% ipython --no-banner

In [1]: import numpy as np

In [2]: np.set_printoptions(precision=1, suppress=True, linewidth=120)

In [3]: rnd = lambda a: np.round(a, 1) + 0

In [4]: arr = np.loadtxt("sample16.csv", delimiter=",")

In [5]: arr
Out[5]: 
array([[3., 3., 1., 6., 3., 3.],
       [2., 2., 0., 6., 3., 3.],
       [1., 1., 0., 4., 2., 3.],
       [0., 2., 2., 4., 2., 1.],
       [0., 2., 3., 4., 2., 3.],
       [3., 0., 3., 2., 1., 3.],
       [1., 0., 2., 6., 3., 2.],
       [2., 0., 3., 4., 2., 3.],
       [1., 1., 0., 6., 3., 1.],
       [3., 3., 3., 0., 0., 1.],
       [0., 0., 2., 4., 2., 2.],
       [2., 1., 1., 4., 2., 1.]])

In [6]: # looks like rank 5

In [7]: left, sv, Vt = np.linalg.svd(arr)

In [8]: rnd(sv)
Out[8]: array([20.5,  6.3,  4.2,  3.3,  2.5,  0. ])

In [9]: np.argmax(sv[:-1] / (sv[1:] + 1e-6)) + 1
Out[9]: np.int64(5)

In [10]: out = left[:, :5] @ np.diag(sv[:5]) @ Vt[:5]

In [11]: rnd(np.linalg.norm(arr - out) / np.linalg.norm(arr))
Out[11]: np.float64(0.0)

In [12]: rnd(out)
Out[12]: 
array([[3., 3., 1., 6., 3., 3.],
       [2., 2., 0., 6., 3., 3.],
       [1., 1., 0., 4., 2., 3.],
       [0., 2., 2., 4., 2., 1.],
       [0., 2., 3., 4., 2., 3.],
       [3., 0., 3., 2., 1., 3.],
       [1., 0., 2., 6., 3., 2.],
       [2., 0., 3., 4., 2., 3.],
       [1., 1., 0., 6., 3., 1.],
       [3., 3., 3., 0., 0., 1.],
       [0., 0., 2., 4., 2., 2.],
       [2., 1., 1., 4., 2., 1.]])

In [13]: np.linalg.matrix_rank(arr, rtol=0.05)
Out[13]: np.int64(5)

In [14]: rk = np.linalg.matrix_rank(arr)

In [15]: rk
Out[15]: np.int64(5)

In [16]: null = np.linalg.svd(arr)[2][rk:].T

In [17]: rnd(null @ null.T)
Out[17]: 
array([[ 0. ,  0. ,  0. ,  0. ,  0. ,  0. ],
       [ 0. ,  0. ,  0. ,  0. ,  0. ,  0. ],
       [ 0. ,  0. ,  0. ,  0. ,  0. ,  0. ],
       [ 0. ,  0. ,  0. ,  0.2, -0.4,  0. ],
       [ 0. ,  0. ,  0. , -0.4,  0.8,  0. ],
       [ 0. ,  0. ,  0. ,  0. ,  0. ,  0. ]])

In [18]: np.linalg.matrix_rank(arr.T @ arr), np.linalg.matrix_rank(arr @ arr.T)
Out[18]: (np.int64(5), np.int64(5))

In [19]: np.allclose(arr @ null, 0)
Out[19]: True

In [20]: basis = arr[[11, 6]].astype(float)

In [21]: for _ in range(4):
    ...:     idx = np.linalg.norm(arr[:, None] - basis, axis=-1).argmin(axis=1)
    ...:     basis = np.array([arr[idx == j].mean(axis=0) for j in range(2)])
    ...: 

In [22]: idx
Out[22]: array([1, 1, 1, 1, 1, 0, 1, 1, 1, 0, 1, 1])

In [23]: np.abs(basis[1] - basis[0]).argmax()
Out[23]: np.int64(3)

In [24]: basis
Out[24]: 
array([[3. , 1.5, 3. , 1. , 0.5, 2. ],
       [1.2, 1.2, 1.4, 4.8, 2.4, 2.2]])

In [25]: X = np.loadtxt("w.csv", delimiter=",")

In [26]: X
Out[26]: 
array([[-3., -2., -2.,  0., -3.,  0., -1., -1.,  0.,  0., -3., -3.],
       [ 9.,  6.,  6.,  0.,  9.,  0.,  3.,  3.,  0.,  0.,  9.,  9.],
       [ 0.,  0.,  0.,  0.,  0.,  0.,  0.,  0.,  0.,  0.,  0.,  0.],
       [-9., -6., -6.,  0., -9.,  0., -3., -3.,  0.,  0., -9., -9.],
       [-9., -6., -6.,  0., -9.,  0., -3., -3.,  0.,  0., -9., -9.],
       [-3., -2., -2.,  0., -3.,  0., -1., -1.,  0.,  0., -3., -3.],
       [-3., -2., -2.,  0., -3.,  0., -1., -1.,  0.,  0., -3., -3.],
       [ 6.,  4.,  4.,  0.,  6.,  0.,  2.,  2.,  0.,  0.,  6.,  6.],
       [-6., -4., -4.,  0., -6.,  0., -2., -2.,  0.,  0., -6., -6.]])

In [27]: rk = np.linalg.matrix_rank(X)

In [28]: rk
Out[28]: np.int64(1)

In [29]: null = np.linalg.svd(X)[2][rk:].T

In [30]: null.shape
Out[30]: (12, 11)

In [31]: X.ravel(order="F")
Out[31]: 
array([-3.,  9.,  0., -9., -9., -3., -3.,  6., -6., -2.,  6.,  0., -6., -6., -2., -2.,  4., -4., -2.,  6.,  0., -6.,
       -6., -2., -2.,  4., -4.,  0.,  0.,  0.,  0.,  0.,  0.,  0.,  0.,  0., -3.,  9.,  0., -9., -9., -3., -3.,  6.,
       -6.,  0.,  0.,  0.,  0.,  0.,  0.,  0.,  0.,  0., -1.,  3.,  0., -3., -3., -1., -1.,  2., -2., -1.,  3.,  0.,
       -3., -3., -1., -1.,  2., -2.,  0.,  0.,  0.,  0.,  0.,  0.,  0.,  0.,  0.,  0.,  0.,  0.,  0.,  0.,  0.,  0.,
        0.,  0., -3.,  9.,  0., -9., -9., -3., -3.,  6., -6., -3.,  9.,  0., -9., -9., -3., -3.,  6., -6.])

In [32]: T = X.reshape(9, 2, -1)

In [33]: np.einsum("ihd,jhd->hij", T, T).shape
Out[33]: (2, 9, 9)

In [34]: T[:, 0]
Out[34]: 
array([[-3., -2., -2.,  0., -3.,  0.],
       [ 9.,  6.,  6.,  0.,  9.,  0.],
       [ 0.,  0.,  0.,  0.,  0.,  0.],
       [-9., -6., -6.,  0., -9.,  0.],
       [-9., -6., -6.,  0., -9.,  0.],
       [-3., -2., -2.,  0., -3.,  0.],
       [-3., -2., -2.,  0., -3.,  0.],
       [ 6.,  4.,  4.,  0.,  6.,  0.],
       [-6., -4., -4.,  0., -6.,  0.]])

In [35]: np.einsum("ihd,ihd->ih", T, T)
Out[35]: 
array([[ 26.,  20.],
       [234., 180.],
       [  0.,   0.],
       [234., 180.],
       [234., 180.],
       [ 26.,  20.],
       [ 26.,  20.],
       [104.,  80.],
       [104.,  80.]])

In [36]: left, sv, Vt = np.linalg.svd(X)

In [37]: np.argmax(sv[:-1] / (sv[1:] + 1e-6)) + 1
Out[37]: np.int64(1)

In [38]: out = left[:, :1] @ np.diag(sv[:1]) @ Vt[:1]

In [39]: np.linalg.matrix_rank(out)
Out[39]: np.int64(1)

In [40]: rnd(out)
Out[40]: 
array([[-3., -2., -2.,  0., -3.,  0., -1., -1.,  0.,  0., -3., -3.],
       [ 9.,  6.,  6.,  0.,  9.,  0.,  3.,  3.,  0.,  0.,  9.,  9.],
       [ 0.,  0.,  0.,  0.,  0.,  0.,  0.,  0.,  0.,  0.,  0.,  0.],
       [-9., -6., -6.,  0., -9.,  0., -3., -3.,  0.,  0., -9., -9.],
       [-9., -6., -6.,  0., -9.,  0., -3., -3.,  0.,  0., -9., -9.],
       [-3., -2., -2.,  0., -3.,  0., -1., -1.,  0.,  0., -3., -3.],
       [-3., -2., -2.,  0., -3.,  0., -1., -1.,  0.,  0., -3., -3.],
       [ 6.,  4.,  4.,  0.,  6.,  0.,  2.,  2.,  0.,  0.,  6.,  6.],
       [-6., -4., -4.,  0., -6.,  0., -2., -2.,  0.,  0., -6., -6.]])

In [41]: rnd(np.linalg.norm(X - out) / np.linalg.norm(X))
Out[41]: np.float64(0.0)

In [42]: left, sv, Vt = np.linalg.svd(out)

In [43]: vecs = Vt[:(sv > 1e-8).sum()]

In [44]: rng = np.random.default_rng(512978)

In [45]: vec = out[5] + 3 * out[2] + rng.integers(2) * np.eye(12)[4]

In [46]: rnd(vec)
Out[46]: array([-3., -2., -2.,  0., -3.,  0., -1., -1.,  0.,  0., -3., -3.])

In [47]: rnd(np.diag(vecs.T @ vecs))
Out[47]: array([0.2, 0.1, 0.1, 0. , 0.2, 0. , 0. , 0. , 0. , 0. , 0.2, 0.2])

In [48]: np.linalg.matrix_rank(np.vstack([out, vec]))
Out[48]: np.int64(1)

In [49]: np.allclose(vecs.T @ vecs @ vec, vec)
Out[49]: True

In [50]: rnd(np.linalg.norm(X, 2) / np.linalg.norm(X))
Out[50]: np.float64(1.0)

In [51]: np.linalg.matrix_rank(X, rtol=0.1)
Out[51]: np.int64(1)

In [52]: np.argsort(-np.linalg.norm(X, axis=0).round(6), kind="stable")[:3]
Out[52]: array([ 0,  4, 10])

In [53]: np.linalg.cond(X) > 100
Out[53]: np.True_

In [54]: A = np.array([[1, 0, 0, 0, 0],
    ...:     [2, 1, 0, 0, 0],
    ...:     [1, 0, 1, 0, 0],
    ...:     [1, 1, 0, 1, 0],
    ...:     [1, 2, -2, 1, 1]])

In [55]: # triangular

In [56]: r0 = np.array([-2, -6, -9, -9, -8])

In [57]: out = A + np.outer(r0, np.eye(5)[4])

In [58]: np.linalg.matrix_rank(np.linalg.inv(out) - np.linalg.inv(A), tol=1e-8)
Out[58]: np.int64(1)

In [59]: rnd(np.linalg.det(out) / np.linalg.det(A)), rnd(1 + np.linalg.solve(A, r0)[4])
Out[59]: (np.float64(-10.0), np.float64(-10.0))

In [60]: vals, vecs = np.linalg.eig(A)

In [61]: A @ vecs[:, 0] - vals[0] * vecs[:, 0]
Out[61]: array([0., 0., 0., 0., 0.])

In [62]: C2 = A.T @ A

In [63]: np.diag(C2)
Out[63]: array([8, 6, 5, 2, 1])

In [64]: np.allclose(arr[:-1].T @ np.linalg.lstsq(arr[:-1].T, arr[-1])[0], arr[-1])
Out[64]: True

In [65]: rnd(arr @ np.linalg.pinv(arr) @ arr)
Out[65]: 
array([[3., 3., 1., 6., 3., 3.],
       [2., 2., 0., 6., 3., 3.],
       [1., 1., 0., 4., 2., 3.],
       [0., 2., 2., 4., 2., 1.],
       [0., 2., 3., 4., 2., 3.],
       [3., 0., 3., 2., 1., 3.],
       [1., 0., 2., 6., 3., 2.],
       [2., 0., 3., 4., 2., 3.],
       [1., 1., 0., 6., 3., 1.],
       [3., 3., 3., 0., 0., 1.],
       [0., 0., 2., 4., 2., 2.],
       [2., 1., 1., 4., 2., 1.]])

In [66]: rnd(np.trace(np.linalg.pinv(arr) @ arr))
Out[66]: np.float64(5.0)

In [67]: np.linalg.lstsq(arr[:-1].T, arr[-1])[2]
Out[67]: np.int32(5)

In [68]: np.unique(arr.round(6), axis=0).shape
Out[68]: (12, 6)

In [69]: np.abs(np.diag(np.linalg.qr(arr)[1])) > 1e-9
Out[69]: array([ True,  True,  True,  True, False,  True])

In [70]: left, sv, Vt = np.linalg.svd(arr)

In [71]: vecs = Vt[:(sv > 1e-8).sum()]

In [72]: vec = arr[10] + -3 * arr[5] + rng.integers(2) * np.eye(6)[4]

In [73]: vec
Out[73]: array([-9.,  0., -7., -2., -1., -7.])

In [74]: rnd(np.diag(vecs.T @ vecs))
Out[74]: array([1. , 1. , 1. , 0.8, 0.2, 1. ])

In [75]: rnd(np.linalg.norm(vec - vecs.T @ vecs @ vec))
Out[75]: np.float64(0.0)

In [76]: np.allclose(vecs.T @ vecs @ vec, vec)
Out[76]: True

In [77]: rnd(vecs.T @ vecs)
Out[77]: 
array([[1. , 0. , 0. , 0. , 0. , 0. ],
       [0. , 1. , 0. , 0. , 0. , 0. ],
       [0. , 0. , 1. , 0. , 0. , 0. ],
       [0. , 0. , 0. , 0.8, 0.4, 0. ],
       [0. , 0. , 0. , 0.4, 0.2, 0. ],
       [0. , 0. , 0. , 0. , 0. , 1. ]])
